$ ipython --no-banner

In [1]: import numpy as np

In [2]: np.set_printoptions(precision=2, suppress=True, linewidth=120, legacy="1.25")

In [3]: def rd(a):
   ...:     return np.round(a, 2) + 0
   ...: 

In [4]: X = np.array([[0.2, 0.2, -0.1],
   ...:     [-0.4, 1.3, 0.1],
   ...:     [-1.45, 3.2, -0.09],
   ...:     [0.5, 0.1, 0.2],
   ...:     [-1.4, 3.2, -0.1]])

In [5]: print(X)
[[ 0.2   0.2  -0.1 ]
 [-0.4   1.3   0.1 ]
 [-1.45  3.2  -0.09]
 [ 0.5   0.1   0.2 ]
 [-1.4   3.2  -0.1 ]]

In [6]: C2 = X.T @ X

In [7]: print(rd(np.linalg.eigvalsh(C2)[::-1]))
[26.4   0.37  0.04]

In [8]: print(rd(np.linalg.svd(X, compute_uv=False) ** 2))
[26.4   0.37  0.04]

In [9]: print(rd(np.trace(C2)), rd((X ** 2).sum()))
26.81 26.81

In [10]: print(np.linalg.matrix_rank(C2))
3

In [11]: print(np.allclose(C2, C2.T))
True

In [12]: print(rd(C2))
[[ 4.51 -9.55  0.31]
 [-9.55 22.22 -0.48]
 [ 0.31 -0.48  0.08]]

In [13]: W1 = np.array([[-1, 1], [-2, -1], [1, 1]])

In [14]: b = np.array([1, 2])

In [15]: act = np.maximum(X @ W1 + b, 0)

In [16]: print(rd(act))
[[0.3 1.9]
 [0.  0.4]
 [0.  0. ]
 [0.5 2.6]
 [0.  0. ]]

In [17]: print((act > 0).mean(axis=0))
[0.4 0.6]

In [18]: print((act > 0).astype(int))
[[1 1]
 [0 1]
 [0 0]
 [1 1]
 [0 0]]

In [19]: W2 = np.array([[-3, -1], [-2, 2]])

In [20]: print(W1 @ W2)
[[ 1  3]
 [ 8  0]
 [-5  1]]

In [21]: print(rd(act @ W2))
[[-4.7  3.5]
 [-0.8  0.8]
 [ 0.   0. ]
 [-6.7  4.7]
 [ 0.   0. ]]

In [22]: F = np.load("case5.npy")

In [23]: print(F)
[[ 0.72 -1.02 -2.    0.3 ]
 [ 1.2  -0.5  -1.1  -0.3 ]
 [ 1.4  -1.3  -0.3   1.2 ]
 [-0.7   0.2   1.4  -0.4 ]
 [ 0.6  -1.   -2.    0.3 ]]

In [24]: Y = np.c_[X[:, :2] @ np.array([[0, 2], [3, 1]]), np.array([-1, 5, -4, 3, -2])]

In [25]: print(rd(Y))
[[ 0.6  0.6 -1. ]
 [ 3.9  0.5  5. ]
 [ 9.6  0.3 -4. ]
 [ 0.3  1.1  3. ]
 [ 9.6  0.4 -2. ]]

In [26]: print(rd(np.linalg.norm(np.linalg.qr(X)[0].T @ Y, axis=0) ** 2 / ((Y ** 2).sum(axis=0) + 1e-12)))
[1.   1.   0.73]

In [27]: feats = np.load("dump.npy")

In [28]: print(feats)
[[5. 0.]
 [0. 5.]]

In [29]: L = np.linalg.cholesky(feats)

In [30]: print(np.linalg.eigvalsh(feats).min() > 0)
True

In [31]: print(rd(np.diag(L) ** 2))
[5. 5.]

In [32]: f = np.array([-2, 5])

In [33]: Y = feats + np.outer(f, np.eye(2)[1])

In [34]: print(Y)
[[ 5. -2.]
 [ 0. 10.]]

In [35]: print(rd(np.linalg.det(Y) / np.linalg.det(feats)), rd(1 + np.linalg.solve(feats, f)[1]))
2.0 2.0

In [36]: ev, vecs = np.linalg.eig(feats)

In [37]: print(np.prod(ev))
25.0

In [38]: print(rd(np.sort(np.linalg.eigvals(feats.T))))
[5. 5.]

In [39]: print(ev)
[5. 5.]

In [40]: print(rd(np.sort(np.linalg.eigvals(np.linalg.inv(feats)))))
[0.2 0.2]

In [41]: ev, vecs = np.linalg.eigh(feats)

In [42]: x0 = np.array([3, -1])

In [43]: print(vecs * np.maximum(ev, 0) @ vecs.T)
[[5. 0.]
 [0. 5.]]

In [44]: print(x0 @ feats @ x0 / (x0 @ x0), ev[0], ev[-1])
5.0 5.0 5.0

In [45]: E = np.loadtxt("m.csv", delimiter=",")

In [46]: print(E)
[[ 1.  0.  0.]
 [-3.  5.  0.]
 [-1.  0.  3.]]

In [47]: Y = np.linalg.inv(E)

In [48]: print(rd(E @ Y))
[[1. 0. 0.]
 [0. 1. 0.]
 [0. 0. 1.]]

In [49]: print((np.abs(Y) > 1e-9).astype(int))
[[1 0 0]
 [1 1 0]
 [1 0 1]]

In [50]: print(rd(np.linalg.inv(Y)))
[[ 1.  0.  0.]
 [-3.  5.  0.]
 [-1.  0.  3.]]

In [51]: print(rd(Y))
[[1.   0.   0.  ]
 [0.6  0.2  0.  ]
 [0.33 0.   0.33]]

In [52]: print(rd(np.linalg.det(E) * np.linalg.det(Y)))
1.0

In [53]: print(rd(np.linalg.cond(E)))
7.19

In [54]: T = np.stack([E, -2 * E, E[::-1]])

In [55]: print(np.linalg.matrix_rank(T))
[3 3 3]

In [56]: print((T @ E.T).shape)
(3, 3, 3)

In [57]: print(rd(np.linalg.norm(T, axis=(1, 2))))
[ 6.71 13.42  6.71]

In [58]: print(T.sum(axis=0))
[[-2.  0.  3.]
 [ 0.  0.  0.]
 [ 2.  0. -3.]]

In [59]: J = np.loadtxt("block6.csv", delimiter=",")

In [60]: print(J)
[[ 1.4   1.2  -4.3   0.1 ]
 [ 0.2  -0.8  -0.62  2.4 ]
 [-0.8   1.    2.39  1.6 ]
 [ 0.4   0.9  -1.23  0.  ]
 [ 1.8   1.7  -5.39 -0.8 ]
 [ 0.2  -0.3  -0.55 -0.1 ]
 [-1.3   0.9   3.87 -1.1 ]
 [-0.7   0.3   2.13  0.  ]
 [-0.1  -1.2   0.2  -0.2 ]
 [-0.8   0.9   2.69  0.2 ]]

In [61]: x0 = np.array([0, -4, 1, -3])

In [62]: target = J @ x0

In [63]: print(rd(np.linalg.solve(J.T @ J, J.T @ target)))
[ 0. -4.  1. -3.]

In [64]: rng = np.random.default_rng(65989)

In [65]: target = target + 0.1 * rng.normal(size=10)

In [66]: print(rd(target))
[-9.42 -4.53 -6.53 -4.99 -9.73  0.87  3.48  1.03  5.55 -1.4 ]

In [67]: b, *_ = np.linalg.lstsq(J, target)

In [68]: print(rd(J.T @ (target - J @ b)))
[0. 0. 0. 0.]

In [69]: print(rd(np.linalg.norm(target - J @ b)))
0.24

In [70]: print(b.round())
[ 2. -4.  2. -3.]

In [71]: print(rd(b))
[ 1.83 -4.03  1.6  -2.99]
